In [1]: import numpy as np

In [2]: np.set_printoptions(precision=2, suppress=True, linewidth=120)

In [3]: M = np.load("layer0.npy")

In [4]: M
Out[4]: 
array([[ 0,  0, -3,  0],
       [ 3,  0,  0,  0],
       [ 0,  3,  0,  0],
       [ 0,  0,  0, -1]])

In [5]: # splits into 2 blocks

In [6]: rng = np.random.default_rng(91911)

In [7]: z = rng.permutation(4)

In [8]: B = M[:, z] * rng.choice([-1, 1], 4)

In [9]: B
Out[9]: 
array([[ 0,  0, -3,  0],
       [ 3,  0,  0,  0],
       [ 0,  0,  0,  3],
       [ 0, -1,  0,  0]])

In [10]: Uu, _, vt = np.linalg.svd(M.T @ B)

In [11]: Uu @ vt
Out[11]: 
array([[1., 0., 0., 0.],
       [0., 0., 0., 1.],
       [0., 0., 1., 0.],
       [0., 1., 0., 0.]])

In [12]: z
Out[12]: array([0, 3, 2, 1])

In [13]: blk = np.stack([B, 3 * B, B[::-1]])

In [14]: blk.sum(axis=0)
Out[14]: 
array([[  0,  -1, -12,   0],
       [ 12,   0,   0,   3],
       [  3,   0,   0,  12],
       [  0,  -4,  -3,   0]])

In [15]: np.linalg.det(blk)
Out[15]: array([  -27., -2187.,   -27.])

In [16]: np.linalg.matrix_rank(blk.reshape(3, -1))
Out[16]: np.int64(2)

In [17]: np.einsum("bij,cij->bc", blk, blk)
Out[17]: 
array([[ 28,  84,   0],
       [ 84, 252,   0],
       [  0,   0,  28]])

In [18]: x = np.array([-1, 1, 0, -1])

In [19]: rhs = M @ x

In [20]: c, lr = np.zeros(4), 1 / np.linalg.norm(M, 2) ** 2

In [21]: for i in range(3):
    ...:     c -= lr * M.T @ (M @ c - rhs)
    ...:     if i % 1 == 0: print(i, round(np.linalg.norm(M @ c - rhs), 2))
    ...: 
0 0.89
1 0.79
2 0.7

In [22]: c
Out[22]: array([-1. ,  1. ,  0. , -0.3])

In [23]: q = M.astype(float).copy()

In [24]: for j in range(4):
    ...:     q[:, j] -= q[:, :j] @ (q[:, :j].T @ q[:, j])
    ...:     q[:, j] /= np.linalg.norm(q[:, j])
    ...: 

In [25]: q.T @ q
Out[25]: 
array([[1., 0., 0., 0.],
       [0., 1., 0., 0.],
       [0., 0., 1., 0.],
       [0., 0., 0., 1.]])

In [26]: q.T @ M
Out[26]: 
array([[3., 0., 0., 0.],
       [0., 3., 0., 0.],
       [0., 0., 3., 0.],
       [0., 0., 0., 1.]])

In [27]: M @ M.T
Out[27]: 
array([[9, 0, 0, 0],
       [0, 9, 0, 0],
       [0, 0, 9, 0],
       [0, 0, 0, 1]])

In [28]: M.T @ M
Out[28]: 
array([[9, 0, 0, 0],
       [0, 9, 0, 0],
       [0, 0, 9, 0],
       [0, 0, 0, 1]])

In [29]: X = np.load("w.npy")

In [30]: X
Out[30]: 
array([[ 1, -1,  2,  2],
       [ 2, -2, -2,  2],
       [ 0, -2,  0,  1],
       [-2, -1, -1,  1],
       [ 1, -1, -1,  1]])

In [31]: B = X[0, 0] * X[1:] - np.outer(X[1:, 0], X[0])

In [32]: B
Out[32]: 
array([[ 0,  0, -6, -2],
       [ 0, -2,  0,  1],
       [ 0, -3,  3,  5],
       [ 0,  0, -3, -1]])

In [33]: np.flatnonzero(~B.round(6).any(axis=1))
Out[33]: array([], dtype=int64)

In [34]: X[:, 0] / X[0, 0]
Out[34]: array([ 1.,  2.,  0., -2.,  1.])

In [35]: np.einsum("ij,ji->", B, B)
Out[35]: np.int64(-16)

In [36]: round(float(np.linalg.det(B.T)), 2)
Out[36]: 0.0

In [37]: np.kron(np.eye(2, dtype=int), B)
Out[37]: 
array([[ 0,  0, -6, -2,  0,  0,  0,  0],
       [ 0, -2,  0,  1,  0,  0,  0,  0],
       [ 0, -3,  3,  5,  0,  0,  0,  0],
       [ 0,  0, -3, -1,  0,  0,  0,  0],
       [ 0,  0,  0,  0,  0,  0, -6, -2],
       [ 0,  0,  0,  0,  0, -2,  0,  1],
       [ 0,  0,  0,  0,  0, -3,  3,  5],
       [ 0,  0,  0,  0,  0,  0, -3, -1]])

In [38]: round(float(np.linalg.det(2 * B)), 2), round(float(np.linalg.det(B)), 2)
Out[38]: (0.0, 0.0)

In [39]: np.round(np.linalg.det(B[::-1]), 2)
Out[39]: np.float64(0.0)

In [40]: np.einsum("ii->", B)
Out[40]: np.int64(0)

In [41]: x = np.array([2, -1, 1, -3])

In [42]: X * x
Out[42]: 
array([[ 2,  1,  2, -6],
       [ 4,  2, -2, -6],
       [ 0,  2,  0, -3],
       [-4,  1, -1, -3],
       [ 2,  1, -1, -3]])

In [43]: X @ np.ones(4)
Out[43]: array([ 4.,  0., -1., -3.,  0.])

In [44]: np.sign((X @ x).round(6))
Out[44]: array([-1, -1, -1, -1, -1])

In [45]: (X * x).sum(axis=1)
Out[45]: array([-1, -2, -1, -7, -1])

In [46]: B = X / np.linalg.norm(X, axis=1, keepdims=True)

In [47]: C2 = B @ B.T

In [48]: (C2 - 2 * np.eye(5)).round(6).argmax(axis=1)
Out[48]: array([2, 4, 1, 2, 1])

In [49]: (np.abs(C2) > 0.9).astype(int)
Out[49]: 
array([[1, 0, 0, 0, 0],
       [0, 1, 0, 0, 1],
       [0, 0, 1, 0, 0],
       [0, 0, 0, 1, 0],
       [0, 1, 0, 0, 1]])

In [50]: np.linalg.norm(B, axis=1)
Out[50]: array([1., 1., 1., 1., 1.])

In [51]: np.argwhere(np.triu(np.abs(C2) > 0.95, 1))
Out[51]: array([[1, 4]])

In [52]: t = np.radians(15)

In [53]: Rm = np.eye(4)

In [54]: Rm[1, 1] = Rm[2, 2] = np.cos(t)

In [55]: Rm[1, 2], Rm[2, 1] = -np.sin(t), np.sin(t)

In [56]: Rm
Out[56]: 
array([[ 1.  ,  0.  ,  0.  ,  0.  ],
       [ 0.  ,  0.97, -0.26,  0.  ],
       [ 0.  ,  0.26,  0.97,  0.  ],
       [ 0.  ,  0.  ,  0.  ,  1.  ]])

In [57]: B = X @ Rm.T

In [58]: np.linalg.svd(X, compute_uv=False), np.linalg.svd(B, compute_uv=False)
Out[58]: (array([5.01, 3.07, 2.6 , 0.84]), array([5.01, 3.07, 2.6 , 0.84]))

In [59]: np.allclose(np.linalg.norm(X, axis=1), np.linalg.norm(B, axis=1))
Out[59]: True

In [60]: feats = np.loadtxt("mat.csv", delimiter=",")

In [61]: feats
Out[61]: 
array([[13.,  2.,  3.],
       [ 0.,  9.,  2.],
       [ 3., -3., 10.]])

In [62]: q = feats.astype(float).copy()

In [63]: for j in range(3):
    ...:     q[:, j] -= q[:, :j] @ (q[:, :j].T @ q[:, j])
    ...:     q[:, j] /= np.linalg.norm(q[:, j])
    ...: 

In [64]: np.round(q.T @ feats, 2) + 0
Out[64]: 
array([[13.34,  1.27,  5.17],
       [ 0.  ,  9.61, -1.31],
       [ 0.  ,  0.  ,  9.19]])

In [65]: F = np.loadtxt("dump.csv", delimiter=",")

In [66]: F
Out[66]: 
array([[ 1.,  0.,  0.,  0.,  0.],
       [-1.,  1.,  0.,  0.,  0.],
       [-1.,  3.,  1.,  0.,  0.],
       [-3.,  0.,  0.,  1.,  0.],
       [ 1., -3.,  0.,  2.,  1.]])

In [67]: C2 = F.T @ F

In [68]: np.diag(C2)
Out[68]: array([13., 19.,  1.,  5.,  1.])

In [69]: C2
Out[69]: 
array([[13., -7., -1., -1.,  1.],
       [-7., 19.,  3., -6., -3.],
       [-1.,  3.,  1.,  0.,  0.],
       [-1., -6.,  0.,  5.,  2.],
       [ 1., -3.,  0.,  2.,  1.]])

In [70]: np.trace(C2), (F ** 2).sum()
Out[70]: (np.float64(39.0), np.float64(39.0))

In [71]: np.allclose(C2, C2.T)
Out[71]: True

In [72]: u, g = F[3], F[0]

In [73]: u @ u
Out[73]: np.float64(10.0)

In [74]: p = (u @ g) / (u @ u) * u

In [75]: np.linalg.matrix_rank(np.outer(u, g))
Out[75]: np.int64(1)

In [76]: round(float((g - p) @ u), 2)
Out[76]: -0.0

In [77]: np.outer(u, g)
Out[77]: 
array([[-3., -0., -0., -0., -0.],
       [ 0.,  0.,  0.,  0.,  0.],
       [ 0.,  0.,  0.,  0.,  0.],
       [ 1.,  0.,  0.,  0.,  0.],
       [ 0.,  0.,  0.,  0.,  0.]])

In [78]: round(float(np.linalg.norm(u + g) ** 2 + np.linalg.norm(u - g) ** 2), 2)
Out[78]: 22.0

In [79]: t = np.radians(15)

In [80]: Rm = np.eye(5)

In [81]: Rm[2, 2] = Rm[3, 3] = np.cos(t)

In [82]: Rm[2, 3], Rm[3, 2] = -np.sin(t), np.sin(t)

In [83]: Rm
Out[83]: 
array([[ 1.  ,  0.  ,  0.  ,  0.  ,  0.  ],
       [ 0.  ,  1.  ,  0.  ,  0.  ,  0.  ],
       [ 0.  ,  0.  ,  0.97, -0.26,  0.  ],
       [ 0.  ,  0.  ,  0.26,  0.97,  0.  ],
       [ 0.  ,  0.  ,  0.  ,  0.  ,  1.  ]])

In [84]: B = F @ Rm.T

In [85]: np.abs(B - F).max(axis=0)
Out[85]: array([0.  , 0.  , 0.52, 0.26, 0.  ])

In [86]: B
Out[86]: 
array([[ 1.  ,  0.  ,  0.  ,  0.  ,  0.  ],
       [-1.  ,  1.  ,  0.  ,  0.  ,  0.  ],
       [-1.  ,  3.  ,  0.97,  0.26,  0.  ],
       [-3.  ,  0.  , -0.26,  0.97,  0.  ],
       [ 1.  , -3.  , -0.52,  1.93,  1.  ]])

In [87]: np.allclose(np.linalg.norm(F, axis=1), np.linalg.norm(B, axis=1))
Out[87]: True

In [88]: J = np.load("m.npy")

In [89]: J
Out[89]: 
array([[ 1,  0,  0],
       [ 4, 20, 11],
       [ 2,  0,  0],
       [ 1,  0,  0],
       [ 2,  0,  0],
       [ 4, 20, 11],
       [ 3,  5,  0],
       [ 2,  6,  0],
       [ 1,  0,  0],
       [ 2,  0,  0],
       [ 4,  4,  7],
       [ 5,  0, 12],
       [ 4, 20, 11],
       [ 3,  0,  0],
       [ 3,  0,  0],
       [ 1,  0,  0],
       [ 4, 20, 11]])

In [90]: # row 3 repeats row 0

In [91]: z = J[:, 2] > np.median(J[:, 2])

In [92]: u = J[z].mean(axis=0) - J[~z].mean(axis=0)

In [93]: u
Out[93]: array([ 2.26, 13.  , 10.5 ])

In [94]: ((J - J.mean(axis=0)) @ u > 0).astype(int)
Out[94]: array([0, 1, 0, 0, 0, 1, 0, 0, 0, 0, 1, 1, 1, 0, 0, 0, 1])

In [95]: z.astype(int)
Out[95]: array([0, 1, 0, 0, 0, 1, 0, 0, 0, 0, 1, 1, 1, 0, 0, 0, 1])

In [96]: u = np.array([3, 1])

In [97]: np.cross(J[11, :3], J[2, :3])
Out[97]: array([ 0, 24,  0])

In [98]: np.polyval(u, J[11])
Out[98]: array([16,  1, 37])

In [99]: np.convolve(J[11], u)
Out[99]: array([15,  5, 36, 12])

In [100]: np.correlate(J[11], J[2], "full")
Out[100]: array([ 0,  0, 10,  0, 24])

In [101]: A = np.loadtxt("case3.csv", delimiter=",")

In [102]: A
Out[102]: 
array([[-1.,  0.,  0.,  0.,  0.],
       [ 0.,  2.,  0.,  0.,  0.],
       [ 0.,  0., -2.,  0.,  0.],
       [ 0.,  0.,  0., -1.,  0.],
       [ 0.,  0.,  0.,  0., -3.]])

In [103]: # 5 groups of indices that never mix

In [104]: ev, vecs = np.linalg.eigh(A)

In [105]: (ev > 1e-8).sum(), (ev < -1e-8).sum()
Out[105]: (np.int64(1), np.int64(4))

In [106]: ev.sum(), np.trace(A)
Out[106]: (np.float64(-5.0), np.float64(-5.0))

In [107]: data = np.load("run6.npy")

In [108]: data
Out[108]: 
array([[-0.9, -2.5,  1. , -0.5, -0.1, -0.8],
       [-1. , -1. , -1.9,  1.1, -0.2, -0.6],
       [ 1. ,  0.6,  1.8,  0.3, -1.6,  0.4],
       [ 0.4, -0.4, -0.1, -0.1, -0.8, -0.1],
       [-0.5, -0.5,  0.4,  0.5,  0.8, -0.5],
       [ 0.3,  1.8,  1.3,  1.1, -0.6, -1.4],
       [-1. , -0.6, -0.3,  0.8,  0.5,  0.1],
       [ 1.3, -2.3, -0.9, -1.3, -0.7, -2.1],
       [ 1.2, -0.1,  1. ,  0.3, -0.1, -0.4],
       [ 1.5,  1.8,  1.1, -0.5,  1.2,  0.9],
       [ 0. , -1.6, -0.1, -0.3, -0.8, -1.6],
       [-1.2,  0.2,  0.2,  1.4, -2. ,  1.4],
       [ 0.4, -0.3, -0.1, -1.7, -0.3,  1.1],
       [-0.7,  2.1, -0.6, -0.5,  1.8, -1.9],
       [-1.6, -0.4,  0.7, -2.4, -2.8,  0. ],
       [ 0.6, -0.5,  1.7,  0.4,  0.9, -0.4],
       [-0.3,  1.1,  0.4,  0.4,  0.8, -0.4],
       [-0.9,  1.9, -0.6,  0. , -0.1,  0.7],
       [-0.3,  0.3, -1.3,  0.1,  0.2, -0.5],
       [-4.5, -2.5, -2. ,  0. ,  1. , -2.5],
       [-0.2,  1.2, -1.2, -0.4,  1.2, -1.5],
       [ 0.6,  0.4,  2.2,  0. , -0.1,  2.7],
       [-1.4,  0.2,  1.3, -0.5,  2.5,  0.2],
       [ 0.7,  1.2, -1.8, -1.1, -0.4, -1.8],
       [-0.8, -1.1,  0.9, -0.5, -0.7,  0. ],
       [-0.3,  2. , -1. ,  1. , -0.7, -2.2],
       [-1.2, -1.4, -1. ,  2. , -1.2, -0.8],
       [-1.5, -0.2,  1.4,  1.5,  0.4, -1.8],
       [-0.1,  0.3,  0.2, -0.6, -1.6, -0.9],
       [-1.2,  2. ,  1.1,  0.4,  0.4,  0.9],
       [ 0.2, -0.3, -0.4, -1.4, -0.7, -1. ]])

In [109]: x = np.array([1, 8, 0, 1, 1, 1])

In [110]: rhs = data @ x

In [111]: c, lr = np.zeros(6), 1 / np.linalg.norm(data, 2) ** 2

In [112]: for i in range(10):
     ...:     c -= lr * data.T @ (data @ c - rhs)
     ...:     if i % 2 == 0: print(i, round(np.linalg.norm(data @ c - rhs), 2))
     ...: 
0 19.17
2 4.73
4 1.8
6 0.79
8 0.36

In [113]: c
Out[113]: array([1.03, 7.98, 0.01, 1.02, 1.02, 0.99])

In [114]: basis = data[[29, 5]].astype(float)

In [115]: for _ in range(3):
     ...:     z = np.linalg.norm(data[:, None] - basis, axis=-1).argmin(axis=1)
     ...:     basis = np.array([data[z == j].mean(axis=0) for j in range(2)])
     ...: 

In [116]: z
Out[116]: array([1, 1, 0, 1, 1, 1, 1, 1, 0, 0, 1, 0, 0, 1, 0, 0, 0, 0, 1, 1, 1, 0, 0, 1, 0, 1, 1, 1, 1, 0, 1])

In [117]: np.bincount(z)
Out[117]: array([13, 18])

In [118]: basis
Out[118]: 
array([[-0.16,  0.45,  0.9 , -0.18, -0.15,  0.55],
       [-0.52, -0.24, -0.46,  0.11, -0.11, -1.22]])

In [119]: np.abs(basis[1] - basis[0]).argmax()
Out[119]: np.int64(5)

In [120]: K = np.load("sample18.npy")

In [121]: K
Out[121]: 
array([[ 0, -5,  6,  2, -1,  5],
       [ 5,  0,  7,  8,  0,  5],
       [-6, -7,  0, -2,  9,  0],
       [-2, -8,  2,  0,  8, -1],
       [ 1,  0, -9, -8,  0,  0],
       [-5, -5,  0,  1,  0,  0]])

In [122]: C2 = K.T @ K

In [123]: np.trace(C2), (K ** 2).sum()
Out[123]: (np.int64(758), np.int64(758))

In [124]: np.linalg.eigvalsh(C2)[::-1]
Out[124]: array([331.74, 331.74,  40.99,  40.99,   6.27,   6.27])

In [125]: (K @ K.T).shape
Out[125]: (6, 6)

In [126]: np.linalg.matrix_rank(C2)
Out[126]: np.int64(6)

In [127]: np.linalg.svd(K, compute_uv=False) ** 2
Out[127]: array([331.74, 331.74,  40.99,  40.99,   6.27,   6.27])
